>>> import numpy as np
>>> np.set_printoptions(suppress=True, linewidth=200)
>>> A = np.loadtxt("block17.csv", delimiter=",")
>>> A
array([[  0.,  -6.,   0.,   4.,  10.,   8.,   2.,   2.,  10.,  -2.,  -4., -10.,   2.,   0.,   6.,  10.],
       [  0.,   0.,   0.,   0.,   0.,   0.,   0.,   0.,   0.,   0.,   0.,   0.,   0.,   0.,   0.,   0.],
       [  0.,  -9.,   0.,   6.,  15.,  12.,   3.,   3.,  15.,  -3.,  -6., -15.,   3.,   0.,   9.,  15.],
       [  0.,   9.,   0.,  -6., -15., -12.,  -3.,  -3., -15.,   3.,   6.,  15.,  -3.,   0.,  -9., -15.],
       [  0.,  -3.,   0.,   2.,   5.,   4.,   1.,   1.,   5.,  -1.,  -2.,  -5.,   1.,   0.,   3.,   5.]])
>>> out = np.array([[3, 0],
...     [2, -3],
...     [3, 1],
...     [-3, 1],
...     [3, 1],
...     [0, -1],
...     [1, -1],
...     [-2, -3],
...     [3, 1],
...     [-1, -2],
...     [-2, -3],
...     [2, -3],
...     [-3, 1],
...     [2, -3],
...     [1, 3],
...     [0, 1]])
>>> np.einsum("ij,ij->i", A, A)
array([ 584.,    0., 1314., 1314.,  146.])
>>> np.einsum("ik,kj->ij", A, out)
array([[  24.,  102.],
       [   0.,    0.],
       [  36.,  153.],
       [ -36., -153.],
       [  12.,   51.]])
>>> np.linalg.matrix_rank(A @ out)
np.int64(1)
>>> np.einsum("ij->j", A)
array([  0.,  -9.,   0.,   6.,  15.,  12.,   3.,   3.,  15.,  -3.,  -6., -15.,   3.,   0.,   9.,  15.])
>>> np.vstack([A, out.T]).shape
(7, 16)
>>> np.einsum("ik,kj->ji", A, out)
array([[  24.,    0.,   36.,  -36.,   12.],
       [ 102.,    0.,  153., -153.,   51.]])
>>> np.linalg.matrix_rank(A, rtol=0.1)
np.int64(1)
>>> feats = np.load("arr.npy")
>>> feats
array([[0, 0, 1, 1, 0],
       [0, 0, 0, 0, 1],
       [1, 0, 0, 1, 0],
       [1, 0, 1, 0, 0],
       [0, 1, 0, 0, 0]])
>>> rng = np.random.default_rng(636576)
>>> idx = rng.permutation(5)
>>> out = feats[:, idx] * rng.choice([-1, 1], 5)
>>> out
array([[ 1,  0,  1,  0,  0],
       [ 0,  0,  0,  0,  1],
       [ 1,  0,  0,  1,  0],
       [ 0,  0,  1,  1,  0],
       [ 0, -1,  0,  0,  0]])
>>> U, _, vt = np.linalg.svd(feats.T @ out)
>>> idx
array([3, 1, 2, 0, 4])
>>> np.round(np.linalg.lstsq(feats, out)[0], 2) + 0
array([[ 0.,  0.,  0.,  1.,  0.],
       [ 0., -1.,  0.,  0.,  0.],
       [ 0.,  0.,  1.,  0.,  0.],
       [ 1.,  0.,  0.,  0.,  0.],
       [ 0.,  0.,  0.,  0.,  1.]])
